% ipython --no-banner

In [1]: import numpy as np

In [2]: np.set_printoptions(suppress=True, linewidth=120)

In [3]: F = np.load("mat.npy")

In [4]: F
Out[4]: 
array([[ 2.05, -1.  ,  0.  ,  2.  ,  2.  , -2.  ,  2.  ,  1.  , -1.  , -1.  , -1.  ],
       [ 1.  ,  2.05,  0.  ,  0.  , -1.  , -1.  , -1.  , -1.  , -2.  ,  2.  ,  1.  ],
       [ 0.  ,  1.  ,  1.05, -2.  ,  1.  ,  0.  ,  1.  , -2.  ,  1.  ,  2.  ,  2.  ],
       [-1.  ,  0.  , -2.  ,  1.05, -2.  ,  1.  ,  2.  , -1.  ,  0.  ,  1.  , -1.  ],
       [ 1.  , -1.  , -1.  ,  2.  ,  0.05,  2.  ,  2.  ,  1.  ,  0.  ,  1.  , -1.  ],
       [ 0.  , -1.  ,  0.  , -1.  ,  2.  , -1.95,  0.  ,  0.  , -1.  , -1.  ,  1.  ],
       [-1.  ,  1.  , -1.  ,  0.  , -1.  ,  1.  , -0.95,  1.  ,  1.  , -1.  , -2.  ],
       [-2.  ,  1.  , -2.  , -1.  ,  1.  ,  1.  , -2.  ,  0.05,  1.  ,  2.  , -1.  ],
       [-2.  , -1.  , -2.  ,  0.  ,  0.  ,  2.  ,  0.  ,  1.  ,  1.05,  1.  ,  2.  ],
       [ 0.  ,  0.  ,  2.  ,  1.  , -2.  , -1.  ,  0.  ,  1.  ,  1.  ,  2.05,  1.  ],
       [ 2.  , -1.  ,  0.  ,  2.  ,  2.  , -2.  ,  2.  ,  1.  , -1.  , -1.  , -0.95]])

In [5]: np.round(np.linalg.norm(F, 2) / np.linalg.norm(F), 2)
Out[5]: np.float64(0.6)

In [6]: round(np.log10(np.linalg.cond(F)))
Out[6]: 3

In [7]: np.allclose(F, F.T)
Out[7]: False

In [8]: assert F == F.T
ValueError: The truth value of an array with more than one element is ambiguous. Use a.any() or a.all()


In [9]: round(float(np.abs(np.linalg.eigvals(F)).max()), 2)
Out[9]: 4.42

In [10]: np.round(np.sort(np.abs(np.linalg.eigvals(F))), 2)
Out[10]: array([0.05, 0.89, 2.23, 2.23, 2.61, 2.61, 3.25, 3.28, 3.86, 4.42, 4.42])

In [11]: (F - F.T) / 2
Out[11]: 
array([[ 0. , -1. ,  0. ,  1.5,  0.5, -1. ,  1.5,  1.5,  0.5, -0.5, -1.5],
       [ 1. ,  0. , -0.5,  0. ,  0. ,  0. , -1. , -1. , -0.5,  1. ,  1. ],
       [ 0. ,  0.5,  0. ,  0. ,  1. ,  0. ,  1. ,  0. ,  1.5,  0. ,  1. ],
       [-1.5,  0. ,  0. ,  0. , -2. ,  1. ,  1. ,  0. ,  0. ,  0. , -1.5],
       [-0.5,  0. , -1. ,  2. ,  0. ,  0. ,  1.5,  0. ,  0. ,  1.5, -1.5],
       [ 1. ,  0. ,  0. , -1. ,  0. ,  0. , -0.5, -0.5, -1.5,  0. ,  1.5],
       [-1.5,  1. , -1. , -1. , -1.5,  0.5,  0. ,  1.5,  0.5, -0.5, -2. ],
       [-1.5,  1. ,  0. ,  0. ,  0. ,  0.5, -1.5,  0. ,  0. ,  0.5, -1. ],
       [-0.5,  0.5, -1.5,  0. ,  0. ,  1.5, -0.5,  0. ,  0. ,  0. ,  1.5],
       [ 0.5, -1. ,  0. ,  0. , -1.5,  0. ,  0.5, -0.5,  0. ,  0. ,  1. ],
       [ 1.5, -1. , -1. ,  1.5,  1.5, -1.5,  2. ,  1. , -1.5, -1. ,  0. ]])
